% python3 -q
>>> import numpy as np
>>> np.set_printoptions(precision=2, suppress=True, linewidth=100, sign=" ")
>>> Y = np.array([[2, 2, 1], [-1, 2, 1], [-1, 1, -1]])
>>> M = Y - Y.T
>>> M
array([[ 0,  3,  2],
       [-3,  0,  0],
       [-2,  0,  0]])
>>> rng = np.random.default_rng(2216)
>>> lab = rng.permutation(3)
>>> lab
array([ 1,  0,  2])
>>> Y = M[lab][:, lab]
>>> Y
array([[ 0, -3,  0],
       [ 3,  0,  2],
       [ 0, -2,  0]])
>>> np.round(np.sort(np.abs(np.linalg.eigvals(Y))), 2) + 0
array([ 0.  ,  3.61,  3.61])
>>> np.trace(Y)
np.int64(0)
>>> Uu, sv, Vh = np.linalg.svd(M)
>>> sv.round(2) + 0
array([ 3.61,  3.61,  0.  ])
>>> np.argmax(sv[:-1] / (sv[1:] + 1e-6)) + 1
np.int64(2)
>>> Y = Uu[:, :2] @ np.diag(sv[:2]) @ Vh[:2]
>>> round(np.abs(M - Y).max(), 2)
np.float64(0.0)
>>> round(float(np.linalg.norm(M - Y, 2)), 2), round(sv[2], 2)
(0.0, np.float64(0.0))
>>> hat = np.triu(np.array([[2, 0, 1], [1, 2, 1], [0, 1, 2]]), 1) + np.eye(3)
>>> Y = hat @ M @ np.linalg.inv(hat)
>>> np.round(np.poly(Y), 2) + 0
array([  1.,   0.,  13.,   0.])
>>> round(np.linalg.det(Y), 2)
np.float64(-0.0)
>>> np.linalg.matrix_rank(M, rtol=0.1)
np.int64(2)
>>> np.linalg.cond(M) > 100
np.True_
>>> np.round(np.linalg.norm(M, 2) / np.linalg.norm(M), 2)
np.float64(0.71)
>>> np.argsort(-np.linalg.norm(M, axis=0).round(6), kind="stable")[:3]
array([ 0,  1,  2])
>>> [round(float(x), 2) for x in np.linalg.svd(M, compute_uv=False)[:3]]
[3.61, 3.61, 0.0]
>>> data = np.load("a.npy")
>>> data
array([[ 1.54,  0.84, -3.61],
       [ 4.06, -1.83, -2.63],
       [ 3.91, -2.8 , -3.27],
       [ 2.67, -0.18, -2.11],
       [ 4.9 , -3.51, -3.11],
       [ 0.52, -1.84, -4.72],
       [ 4.31, -2.38, -3.77],
       [ 2.67, -0.35, -3.34],
       [ 4.33, -2.25, -2.44],
       [ 3.83, -1.74, -2.31],
       [ 0.94, -0.64, -2.23],
       [ 2.44, -0.76, -2.93],
       [ 0.16,  1.25, -4.62],
       [ 1.15, -1.23, -4.7 ],
       [ 0.01,  0.01, -2.93],
       [ 4.01, -1.48, -0.44],
       [ 1.69, -0.59, -3.56],
       [ 3.51, -2.21, -2.5 ],
       [ 2.31,  0.17, -1.4 ],
       [ 0.68, -0.77, -4.25],
       [ 0.76,  0.07, -5.62]])
>>> np.round(np.linalg.norm(data) ** 2 / np.linalg.norm(data, 2) ** 2, 2)
np.float64(1.22)
>>> round(np.linalg.norm(data[12], 1), 2), np.round(np.linalg.norm(data[12], np.inf), 2)
(np.float64(6.03), np.float64(4.62))
>>> np.round(np.linalg.norm(data, 1), 2), round(float(np.linalg.norm(data, np.inf)), 2)
(np.float64(66.49), 11.52)
>>> np.linalg.norm(data, axis=1).argmax()
np.int64(4)
>>> np.round(np.linalg.norm(data, "nuc"), 2)
np.float64(31.37)
>>> round(np.linalg.norm(data[12] - data[7]), 2)
np.float64(3.24)
>>> Y = np.c_[data[:, :2] @ np.array([[-5, -2], [5, -1]]), np.array([2, -3, 2, 2, -1, -2, 1, -1, -2, 1, -3, -3, -2, -1, -2, -3, -2, 1, -2, 0, -3])]
>>> Y.round(2) + 0
array([[ -3.5 ,  -3.92,   2.  ],
       [-29.45,  -6.29,  -3.  ],
       [-33.55,  -5.02,   2.  ],
       [-14.25,  -5.16,   2.  ],
       [-42.05,  -6.29,  -1.  ],
       [-11.8 ,   0.8 ,  -2.  ],
       [-33.45,  -6.24,   1.  ],
       [-15.1 ,  -4.99,  -1.  ],
       [-32.9 ,  -6.41,  -2.  ],
       [-27.85,  -5.92,   1.  ],
       [ -7.9 ,  -1.24,  -3.  ],
       [-16.  ,  -4.12,  -3.  ],
       [  5.45,  -1.57,  -2.  ],
       [-11.9 ,  -1.07,  -1.  ],
       [  0.  ,  -0.03,  -2.  ],
       [-27.45,  -6.54,  -3.  ],
       [-11.4 ,  -2.79,  -2.  ],
       [-28.6 ,  -4.81,   1.  ],
       [-10.7 ,  -4.79,  -2.  ],
       [ -7.25,  -0.59,   0.  ],
       [ -3.45,  -1.59,  -3.  ]])
>>> np.round(np.linalg.norm(Y - data @ np.linalg.lstsq(data, Y)[0], axis=0), 2) + 0
array([ 0. ,  0. ,  8.3])
>>> np.linalg.matrix_rank(Y)
np.int64(3)
>>> Q, evecs = np.linalg.qr(data[:, :1])[0], np.linalg.qr(data[:, 1:])[0]
>>> sv = np.linalg.svd(Q.T @ evecs, compute_uv=False)
>>> np.degrees(np.arccos(sv.clip(0, 1)))
array([ 27.31])
>>> sv
array([ 0.89])
>>> K = np.load("out6.npy")
>>> K
array([[ -1,   2,  -1],
       [  0,   3,  -3],
       [  0,   1,  -3],
       [  0,   0,  -5],
       [  2,   0,  -4],
       [  2,   2,  -6],
       [  3,   4,  -4],
       [  2,   6,  -4],
       [  4,   5,  -2],
       [  3,   4,  -4],
       [  2,   3,  -5],
       [  4,   3,  -5],
       [  3,   3,  -6],
       [  5,   1,  -8],
       [  6,   0, -10],
       [  7,   1, -10],
       [  7,  -1,  -8],
       [  8,  -1, -10],
       [  9,  -3, -12],
       [ 11,  -3, -11],
       [  9,  -4, -13],
       [  7,  -4, -11],
       [  5,  -4, -12],
       [  4,  -3, -11],
       [  6,  -2, -12]])
>>> # row 9 repeats row 6
>>> x = np.array([-4, 1, -4])
>>> y = K @ x
>>> np.linalg.lstsq(K, y)[0]
array([-4.,  1., -4.])
>>> y = y + 0.02 * rng.normal(size=25)
>>> y
array([ 9.97, 14.99, 13.  , 20.01,  7.99, 18.  ,  8.  , 14.  , -3.  ,  7.99, 15.01,  7.02, 14.97,
       12.96, 15.99, 13.04,  3.02,  7.01,  9.01, -3.02, 11.96, 11.99, 24.02, 24.98, 22.02])
>>> coef, *_ = np.linalg.lstsq(K, y)
>>> coef
array([-4.,  1., -4.])
>>> lab = K[:, 0] > np.median(K[:, 0])
>>> r0 = K[lab].mean(axis=0) - K[~lab].mean(axis=0)
>>> r0
array([ 5.27, -4.18, -6.14])
>>> J = np.loadtxt("w.csv", delimiter=",")
>>> J
array([[ 0.94, -0.29,  0.17],
       [-0.29, -0.43,  0.86],
       [ 0.17,  0.86,  0.49]])
>>> # symmetric
>>> np.round(J.T @ J, 2) + 0
array([[ 1.,  0.,  0.],
       [ 0.,  1.,  0.],
       [ 0.,  0.,  1.]])
>>> np.linalg.norm(J, axis=0)
array([ 1.,  1.,  1.])
>>> np.linalg.pinv(J)
array([[ 0.94, -0.29,  0.17],
       [-0.29, -0.43,  0.86],
       [ 0.17,  0.86,  0.49]])
>>> round(float(J[:, 1] @ J[:, 0]), 2)
0.0
>>> np.round(J @ J.T, 2) + 0
array([[ 1.,  0.,  0.],
       [ 0.,  1.,  0.],
       [ 0.,  0.,  1.]])
>>> np.linalg.svd(J, compute_uv=False)
array([ 1.,  1.,  1.])
>>> Y = np.array([[1, 1], [1, -1]])
>>> arr = np.kron(Y, np.kron(Y, Y))[rng.permutation(8)][:2]
>>> arr
array([[ 1, -1,  1, -1, -1,  1, -1,  1],
       [ 1,  1,  1,  1,  1,  1,  1,  1]])
>>> # column 2 repeats column 0
>>> Y = arr / np.linalg.norm(arr, axis=1, keepdims=True)
>>> gram = Y @ Y.T
>>> (np.abs(gram) > 0.9).astype(int)
array([[ 1,  0],
       [ 0,  1]])
>>> np.degrees(np.arccos(np.clip(gram[0, 1], -1, 1)))
np.float64(90.0)
>>> Y = arr[0, 0] * arr[1:] - np.outer(arr[1:, 0], arr[0])
>>> Y
array([[ 0,  2,  0,  2,  2,  0,  2,  0]])
>>> np.flatnonzero(~Y.round(6).any(axis=1))
array([], dtype=int64)
>>> np.linalg.matrix_rank(Y), np.linalg.matrix_rank(arr)
(np.int64(1), np.int64(2))
>>> w1 = np.array([[-4, 3, -3],
...     [-5, -5, -4],
...     [9, 2, 2],
...     [-2, 1, -9],
...     [3, 7, 0],
...     [0, 0, -7],
...     [4, 9, 5],
...     [6, -1, 3]])
>>> coef = np.array([2, 1, -3])
>>> hid = np.maximum(arr @ w1 + coef, 0)
>>> np.linalg.matrix_rank(hid)
np.int64(2)
>>> hid
array([[ 13,   0,   0],
       [ 13,  17,   0]])
>>> basis = np.array([[-2, 4, 0], [-2, -4, -2], [-2, 3, -1]])
>>> w1 @ basis
array([[  8, -37,  -3],
       [ 28, -12,  14],
       [-26,  34,  -6],
       [ 20, -39,   7],
       [-20, -16, -14],
       [ 14, -21,   7],
       [-36,  -5, -23],
       [-16,  37,  -1]])
>>> (hid @ basis).round(6).argmax(axis=1)
array([ 1,  1])
>>> gram = arr.T @ arr
>>> np.diag(gram)
array([ 2,  2,  2,  2,  2,  2,  2,  2])
>>> np.linalg.matrix_rank(gram)
np.int64(2)
>>> np.trace(gram), (arr ** 2).sum()
(np.int64(16), np.int64(16))
>>> gram
array([[ 2,  0,  2,  0,  0,  2,  0,  2],
       [ 0,  2,  0,  2,  2,  0,  2,  0],
       [ 2,  0,  2,  0,  0,  2,  0,  2],
       [ 0,  2,  0,  2,  2,  0,  2,  0],
       [ 0,  2,  0,  2,  2,  0,  2,  0],
       [ 2,  0,  2,  0,  0,  2,  0,  2],
       [ 0,  2,  0,  2,  2,  0,  2,  0],
       [ 2,  0,  2,  0,  0,  2,  0,  2]])
>>> T = np.stack([arr, 3 * arr, arr[::-1]])
>>> np.einsum("bij,cij->bc", T, T)
array([[  16,   48,    0],
       [  48,  144,    0],
       [   0,    0,   16]])
>>> np.linalg.norm(T, axis=(1, 2))
array([  4.,  12.,   4.])
>>> mat = np.load("layer3.npy")
>>> mat
array([[ 0.04, -0.04,  0.18, -0.04],
       [-0.04,  0.04, -0.18,  0.04],
       [ 0.18, -0.18,  0.89, -0.18],
       [-0.04,  0.04, -0.18,  0.04]])
>>> # rank 1
>>> np.argsort(-np.linalg.norm(mat, axis=0).round(6), kind="stable")[:3]
array([ 2,  0,  1])
>>> np.linalg.cond(mat) > 100
np.True_
>>> X = np.load("block11.npy")
>>> X
array([[ 0,  0,  0,  0],
       [-3,  3,  0,  0],
       [ 0,  2, -2,  0],
       [-3, -3, -2, -1]])
>>> # triangular, det is the product of the diagonal
>>> X.reshape(2, -1)
array([[ 0,  0,  0,  0, -3,  3,  0,  0],
       [ 0,  2, -2,  0, -3, -3, -2, -1]])
>>> X.reshape(-1, 2)
array([[ 0,  0],
       [ 0,  0],
       [-3,  3],
       [ 0,  0],
       [ 0,  2],
       [-2,  0],
       [-3, -3],
       [-2, -1]])
>>> T = X.reshape(4, 2, -1)
>>> T.sum(axis=1)
array([[ 0,  0],
       [-3,  3],
       [-2,  2],
       [-5, -4]])
>>> np.swapaxes(T, 1, 2)[3]
array([[-3, -2],
       [-3, -1]])
>>> T.shape
(4, 2, 2)
>>> rank = np.linalg.matrix_rank(X)
>>> rank
np.int64(3)
>>> N = np.linalg.svd(X)[2][rank:].T
>>> np.linalg.matrix_rank(X.T @ X), np.linalg.matrix_rank(X @ X.T)
(np.int64(3), np.int64(3))
>>> N @ N.T
array([[ 0.01,  0.01,  0.01, -0.12],
       [ 0.01,  0.01,  0.01, -0.12],
       [ 0.01,  0.01,  0.01, -0.12],
       [-0.12, -0.12, -0.12,  0.96]])
>>> np.allclose(X @ N, 0)
True
>>> E = np.loadtxt("data.csv", delimiter=",")
>>> E
array([[ 0., -2.,  2.],
       [ 0.,  0.,  1.],
       [ 0.,  0.,  0.]])
>>> # rows and columns are dependent
>>> Uu, sv, Vh = np.linalg.svd(E)
>>> evecs = Vh[:(sv > 1e-8).sum()]
>>> x = E[1] + 2 * E[2] + rng.integers(2) * np.eye(3)[0]
>>> x
array([ 1.,  0.,  1.])
>>> np.diag(evecs.T @ evecs)
array([ 0.,  1.,  1.])
